% python3 -q
>>> import numpy as np
>>> import numpy.linalg as la
>>> np.set_printoptions(suppress=True, linewidth=140)
>>> def rnd(a):
...     return np.round(a, 2) + 0
... 
>>> mat = np.loadtxt("a.csv", delimiter=",")
>>> mat
array([[ 3.,  4.,  7.],
       [ 9.,  0.,  0.],
       [ 0.,  0.,  0.],
       [ 0.,  0.,  0.],
       [ 0.,  0.,  0.],
       [ 0.,  0.,  0.],
       [12.,  0.,  0.],
       [ 0.,  0.,  0.],
       [ 0.,  0.,  0.],
       [ 0.,  3.,  6.],
       [ 0.,  0.,  0.],
       [ 0.,  0.,  0.],
       [ 0.,  0.,  0.]])
>>> A2 = np.c_[mat[:, :1] @ np.array([[3]]), np.array([2, 1, 1, 0, 0, 1, 0, 1, 1, 2, 2, 1, 0])]
>>> A2
array([[ 9.,  2.],
       [27.,  1.],
       [ 0.,  1.],
       [ 0.,  0.],
       [ 0.,  0.],
       [ 0.,  1.],
       [36.,  0.],
       [ 0.,  1.],
       [ 0.,  1.],
       [ 0.,  2.],
       [ 0.,  2.],
       [ 0.,  1.],
       [ 0.,  0.]])
>>> rnd(la.norm(A2 - mat @ la.lstsq(mat, A2)[0], axis=0))
array([0. , 3.1])
>>> rnd(la.norm(la.qr(mat)[0].T @ A2, axis=0) ** 2 / ((A2 ** 2).sum(axis=0) + 1e-12))
array([1.  , 0.46])
>>> la.matrix_rank(np.c_[mat, A2])
np.int64(4)
>>> round(np.log10(la.cond(A2)))
1
>>> print(la.matrix_rank(A2, rtol=0.1))
1
>>> np.argsort(-la.norm(A2, axis=0).round(6), kind="stable")[:3]
array([0, 1])
>>> print(rnd(np.abs(la.svd(A2)[2][-1])))
[0.02 1.  ]
>>> [round(float(x), 2) for x in la.svd(A2, compute_uv=False)[:3]]
[45.9, 4.13]
>>> cen = mat - mat.mean(axis=0)
>>> left, sv, VT = la.svd(cen, full_matrices=False)
>>> np.abs(left[:, 0]).argmax()
np.int64(6)
>>> np.searchsorted(np.cumsum(sv ** 2) / (sv ** 2).sum(), 0.9) + 1
np.int64(2)
>>> np.abs(VT[0]).argmax()
np.int64(0)
>>> print((np.sign(left[:, 0]) == np.sign(left[0, 0])).astype(int))
[1 1 0 0 0 0 1 0 0 0 0 0 0]
>>> rnd(sv)
array([13.78,  9.65,  0.28])
>>> cen = (mat - mat.mean(axis=0)) / mat.std(axis=0)
>>> rnd(cen.std(axis=0))
array([1., 1., 1.])
>>> np.argwhere(np.abs(cen) > 2)
array([[0, 1],
       [0, 2],
       [6, 0],
       [9, 2]])
>>> b = la.lstsq(np.delete(cen, 0, axis=1), cen[:, 0])[0]
>>> rnd(1 - np.var(cen[:, 0] - np.delete(cen, 0, axis=1) @ b))
np.float64(0.03)
>>> D = la.norm(mat[:, None] - mat[None], axis=-1)
>>> la.matrix_rank(D ** 2)
np.int64(5)
>>> np.unravel_index(D.round(6).argmax(), D.shape)
(np.int64(6), np.int64(9))
>>> X = np.load("test14.npy")
>>> X
array([[61., -8.,  8.],
       [-8., -2., -1.],
       [ 8., -1., -2.]])
>>> w, vecs = la.eigh(X)
>>> vec = np.array([-1, -1, -2])
>>> np.abs(X).sum(axis=1).max(), np.abs(w).max()
(np.float64(77.0), np.float64(63.0))
>>> rnd(vecs * np.abs(w) @ vecs.T)
array([[61.18, -7.27,  7.27],
       [-7.27,  3.91, -0.91],
       [ 7.27, -0.91,  3.91]])
>>> rnd(vecs * np.maximum(w, 0) @ vecs.T)
array([[61.09, -7.64,  7.64],
       [-7.64,  0.95, -0.95],
       [ 7.64, -0.95,  0.95]])
>>> vec @ X @ vec
np.float64(63.0)
>>> print(vec @ X @ vec / (vec @ vec), w[0], w[-1])
10.5 -3.0 63.0
>>> w, vecs = la.eig(X)
>>> rnd(w)
array([63., -3., -3.])
>>> rnd(np.sort(la.eigvals(la.inv(X))))
array([-0.33, -0.33,  0.02])
>>> rnd(np.sort(la.eigvals(X.T)))
array([-3., -3., 63.])
>>> round(np.log10(la.cond(X)))
1
>>> W0 = np.load("dump.npy")
>>> W0
array([[ 1,  1, -2, -2,  0, -1],
       [-2,  0,  0,  0,  2, -1],
       [ 1, -2,  0, -1, -1,  2],
       [-2,  2,  0,  0,  2,  1],
       [ 1,  0, -2, -1,  2,  1],
       [-1,  0,  2,  1, -2, -2]])
>>> Q, vecs = la.qr(W0[:, :1])[0], la.qr(W0[:, 1:])[0]
>>> sv = la.svd(Q.T @ vecs, compute_uv=False)
>>> rnd(la.norm(Q @ Q.T - vecs @ vecs.T, 2))
np.float64(1.0)
>>> print(rnd(sv))
[1.]
>>> print(rnd(np.degrees(np.arccos(sv.clip(0, 1)))))
[2.83]
>>> W = np.array([[3, 1, -1, -5, -5, 4],
...     [2, 5, 3, -4, -1, -4],
...     [-5, 3, 1, 4, 1, 5],
...     [-2, -5, 2, -5, -4, 1],
...     [3, -2, -2, 3, -3, 0],
...     [2, 3, -5, 0, 2, 2]])
>>> b = np.array([0, 2, 3, 2, 2, 0])
>>> act = np.maximum(W0 @ W + b, 0)
>>> la.matrix_rank(act)
np.int64(6)
>>> print((act > 0).astype(int))
[[1 1 1 0 0 0]
 [0 0 1 1 1 0]
 [1 1 0 1 1 1]
 [1 1 1 1 1 0]
 [1 1 0 0 0 0]
 [0 0 1 1 1 1]]
>>> Z = np.array([[1, -1], [0, 2], [0, 2], [1, 1], [-2, 2], [2, 2]])
>>> print((act @ Z).round(6).argmax(axis=1))
[0 1 1 1 0 1]
>>> print(act @ Z)
[[ 17   9]
 [ 10  38]
 [ 19  67]
 [  4  38]
 [ 23 -21]
 [ -4  68]]
>>> r0 = np.array([2, 0])
>>> np.array([np.convolve(row, r0, "same") for row in W0])
array([[ 2,  2, -4, -4,  0, -2],
       [-4,  0,  0,  0,  4, -2],
       [ 2, -4,  0, -2, -2,  4],
       [-4,  4,  0,  0,  4,  2],
       [ 2,  0, -4, -2,  4,  2],
       [-2,  0,  4,  2, -4, -4]])
>>> np.convolve(W0[4], r0)
array([ 2,  0, -4, -2,  4,  2,  0])
>>> print(np.correlate(W0[4], W0[1], "full"))
[-1  2  2 -3 -4  1  2  4  2 -4 -2]
>>> np.cross(W0[4, :3], W0[1, :3])
array([0, 4, 0])
>>> arr = np.load("out16.npy")
>>> rnd(arr)
array([[ 19.57,  17.83,  10.83,   6.83,  19.57],
       [  7.21,   6.84,   4.71,   1.22,   7.21],
       [  0.58,   0.81,   0.77,  -0.54,   0.58],
       [ -0.33,  -0.84,  -0.79,   0.83,  -0.33],
       [ -1.26,  -2.76,  -2.2 ,   1.76,  -1.26],
       [ -1.42,  -3.05,  -2.39,   1.84,  -1.42],
       [ -1.46,  -3.1 ,  -2.43,   1.85,  -1.46],
       [ -7.53, -11.78,  -7.51,   1.61,  -7.53],
       [-10.83, -16.04,  -9.86,   0.86, -10.83],
       [-12.41, -18.02, -10.93,   0.44, -12.41]])
>>> Z = arr[[8, 5]].astype(float)
>>> for _ in range(6):
...     lab = la.norm(arr[:, None] - Z, axis=-1).argmin(axis=1)
...     Z = np.array([arr[lab == j].mean(axis=0) for j in range(2)])
... 
>>> lab
array([1, 1, 1, 1, 1, 1, 1, 0, 0, 0])
>>> np.bincount(lab)
array([3, 7])
>>> A2 = np.array([[-2, 2, 1, 2, 0, 0],
...     [0, 0, 2, 0, 1, 1],
...     [0, -1, -1, 0, 1, 1],
...     [2, -2, -2, 2, -2, 0]])
>>> data = A2.T @ A2
>>> data
array([[ 8, -8, -6,  0, -4,  0],
       [-8,  9,  7,  0,  3, -1],
       [-6,  7, 10, -2,  5,  1],
       [ 0,  0, -2,  8, -4,  0],
       [-4,  3,  5, -4,  6,  2],
       [ 0, -1,  1,  0,  2,  2]])
>>> rnd(np.trace(la.pinv(data) @ data))
np.float64(4.0)
>>> la.lstsq(data[:-1].T, data[-1])[2]
np.int32(4)
>>> np.abs(np.diag(la.qr(data)[1])) > 1e-9
array([ True,  True,  True,  True, False, False])
>>> rnd(data @ la.pinv(data) @ data)
array([[ 8., -8., -6.,  0., -4.,  0.],
       [-8.,  9.,  7.,  0.,  3., -1.],
       [-6.,  7., 10., -2.,  5.,  1.],
       [ 0.,  0., -2.,  8., -4.,  0.],
       [-4.,  3.,  5., -4.,  6.,  2.],
       [ 0., -1.,  1.,  0.,  2.,  2.]])
>>> print(np.unique(data.round(6), axis=0).shape)
(6, 6)
>>> la.cond(data) > 100
np.True_
>>> la.matrix_rank(data, rtol=0.1)
np.int64(4)
>>> J = np.array([[17, 0, 4, -4, -3],
...     [-3, -3, -4, 0, -2],
...     [0, 1, -25, -3, 1],
...     [-3, -2, 2, -34, 4],
...     [-2, 2, -4, 4, 29]])
>>> J
array([[ 17,   0,   4,  -4,  -3],
       [ -3,  -3,  -4,   0,  -2],
       [  0,   1, -25,  -3,   1],
       [ -3,  -2,   2, -34,   4],
       [ -2,   2,  -4,   4,  29]])
>>> A2 = la.inv(J)
>>> rnd(la.det(J) * A2)
array([[-77272., -14928.,  -7696.,   8600.,  -9944.],
       [ 80796., 430408., -62296.,    708.,  40092.],
       [  2689.,  19326.,  47878.,  -4473.,    577.],
       [   969., -25746.,   8246.,  35839.,  -6903.],
       [-10664., -24496.,   9232.,  -5016., -46376.]])
>>> rnd(la.cond(J))
np.float64(12.17)
>>> rnd(la.inv(A2))
array([[ 17.,   0.,   4.,  -4.,  -3.],
       [ -3.,  -3.,  -4.,   0.,  -2.],
       [  0.,   1., -25.,  -3.,   1.],
       [ -3.,  -2.,   2., -34.,   4.],
       [ -2.,   2.,  -4.,   4.,  29.]])
>>> rnd(la.det(J) * la.det(A2))
np.float64(1.0)
>>> np.allclose(A2, J.T)
False
>>> A = np.load("data.npy")
>>> A
array([[  0,  -2,   0,  -2],
       [  0,  -3,  -1,  -5],
       [ -2,  -3,   1,  -5],
       [  1,   0,  -1,  -7],
       [  0,   3,   0,  -4],
       [  2,   5,  -2,  -3],
       [ -1,   4,  -3,  -5],
       [  1,   4,  -1,  -7],
       [  4,   3,   1,  -5],
       [  1,   1,   1,  -2],
       [  0,  -1,   0,   1],
       [  1,  -4,  -2,   2],
       [ -1,  -4,   1,   1],
       [  2,  -5,   4,  -2],
       [  0,  -2,   3,  -5],
       [ -1,   0,   0,  -2],
       [  0,  -3,   0,  -3],
       [  0,  -2,   1,  -4],
       [  0,  -1,   4,  -6],
       [ -3,  -2,   1,  -6],
       [ -1,  -5,   3,  -6],
       [ -2,  -5,   0,  -3],
       [ -1,  -8,  -3,  -6],
       [  1,  -9,   0,  -8],
       [  1,  -6,  -2,  -7],
       [  4,  -9,  -5,  -4],
       [  6, -10,  -4,  -6]])
>>> D = la.norm(A[:, None] - A[None], axis=-1)
>>> print(rnd(D[:5, :5]))
[[0.   3.32 3.87 5.57 5.39]
 [3.32 0.   2.83 3.74 6.16]
 [3.87 2.83 0.   5.1  6.48]
 [5.57 3.74 5.1  0.   4.47]
 [5.39 6.16 6.48 4.47 0.  ]]
>>> (D + 1e9 * np.eye(27)).round(6).argmin(axis=1)
array([16, 16, 19,  1,  9,  4,  4,  4,  4, 15,  0, 12, 10, 14, 18,  0,  0, 16, 14,  2,  2, 16, 24, 24, 22, 26, 25])
>>> Q, vecs = la.qr(A[:, :3])[0], la.qr(A[:, 3:])[0]
>>> sv = la.svd(Q.T @ vecs, compute_uv=False)
>>> rnd(sv)
array([0.49])
>>> print((sv > 0.9).sum())
0
>>> vec = np.array([2, 8, 5, 3])
>>> rhs = A @ vec
>>> rnd(la.pinv(A) @ A)
array([[1., 0., 0., 0.],
       [0., 1., 0., 0.],
       [0., 0., 1., 0.],
       [0., 0., 0., 1.]])
>>> rng = np.random.default_rng(44)
>>> rhs = rhs + 0.05 * rng.normal(size=27)
>>> print(rnd(rhs))
[ -21.93  -43.99  -37.98  -23.94   12.04   25.03   -0.02    7.95   22.02    8.97   -4.96  -33.99  -26.04  -21.99  -15.96   -7.99  -33.04
  -22.99   -5.98  -34.96  -44.96  -53.05  -99.02  -93.97  -77.08 -100.96 -106.04]
>>> b, *_ = la.lstsq(A, rhs)
>>> rnd(A.T @ (rhs - A @ b))
array([0., 0., 0., 0.])
>>> cen = A - A.mean(axis=0)
>>> vecs = la.svd(cen)[2][:1]
>>> A2 = cen - cen @ vecs.T @ vecs
>>> la.norm(A2, axis=1).round(6).argmax()
np.int64(11)
>>> rnd(la.norm(A2) / la.norm(cen))
np.float64(0.68)
>>> A2 = A / la.norm(A, axis=1, keepdims=True)
>>> G = A2 @ A2.T
>>> rnd(la.norm(A2, axis=1))
array([1., 1., 1., 1., 1., 1., 1., 1., 1., 1., 1., 1., 1., 1., 1., 1., 1., 1., 1., 1., 1., 1., 1., 1., 1., 1., 1.])
>>> (G - 2 * np.eye(27)).round(6).argmax(axis=1)
array([16, 24, 19,  7,  7,  7,  7,  4,  9,  8, 11, 10, 10, 20, 18, 19,  0, 20, 14,  2, 17, 22, 24,  0,  1, 26, 25])
>>> Z = np.array([[9, 9, 5]])
>>> E = rng.normal(size=(23, 1)) @ Z + np.array([1, 0, 1])
>>> print(rnd(E))
[[ -2.8   -3.8   -1.11]
 [ 13.99  12.99   8.22]
 [  0.42  -0.58   0.68]
 [ -1.72  -2.72  -0.51]
 [  3.53   2.53   2.41]
 [  0.15  -0.85   0.53]
 [ -4.63  -5.63  -2.13]
 [  3.25   2.25   2.25]
 [ 20.23  19.23  11.68]
 [  9.28   8.28   5.6 ]
 [  4.94   3.94   3.19]
 [  3.32   2.32   2.29]
 [  8.18   7.18   4.99]
 [  6.62   5.62   4.12]
 [ -6.71  -7.71  -3.28]
 [  5.56   4.56   3.54]
 [  1.47   0.47   1.26]
 [ 16.44  15.44   9.58]
 [ -0.9   -1.9   -0.06]
 [ 12.27  11.27   7.26]
 [ -9.4  -10.4   -4.78]
 [  3.82   2.82   2.56]
 [ -5.4   -6.4   -2.56]]
>>> A2 = np.array([[5, -4], [-4, -5], [-4, 0]])
>>> la.matrix_rank(E @ A2)
np.int64(2)
>>> rnd(np.einsum("ij->j", E))
array([81.91, 58.91, 55.73])
>>> rnd(E @ la.pinv(E) @ E)
array([[ -2.8 ,  -3.8 ,  -1.11],
       [ 13.99,  12.99,   8.22],
       [  0.42,  -0.58,   0.68],
       [ -1.72,  -2.72,  -0.51],
       [  3.53,   2.53,   2.41],
       [  0.15,  -0.85,   0.53],
       [ -4.63,  -5.63,  -2.13],
       [  3.25,   2.25,   2.25],
       [ 20.23,  19.23,  11.68],
       [  9.28,   8.28,   5.6 ],
       [  4.94,   3.94,   3.19],
       [  3.32,   2.32,   2.29],
       [  8.18,   7.18,   4.99],
       [  6.62,   5.62,   4.12],
       [ -6.71,  -7.71,  -3.28],
       [  5.56,   4.56,   3.54],
       [  1.47,   0.47,   1.26],
       [ 16.44,  15.44,   9.58],
       [ -0.9 ,  -1.9 ,  -0.06],
       [ 12.27,  11.27,   7.26],
       [ -9.4 , -10.4 ,  -4.78],
       [  3.82,   2.82,   2.56],
       [ -5.4 ,  -6.4 ,  -2.56]])
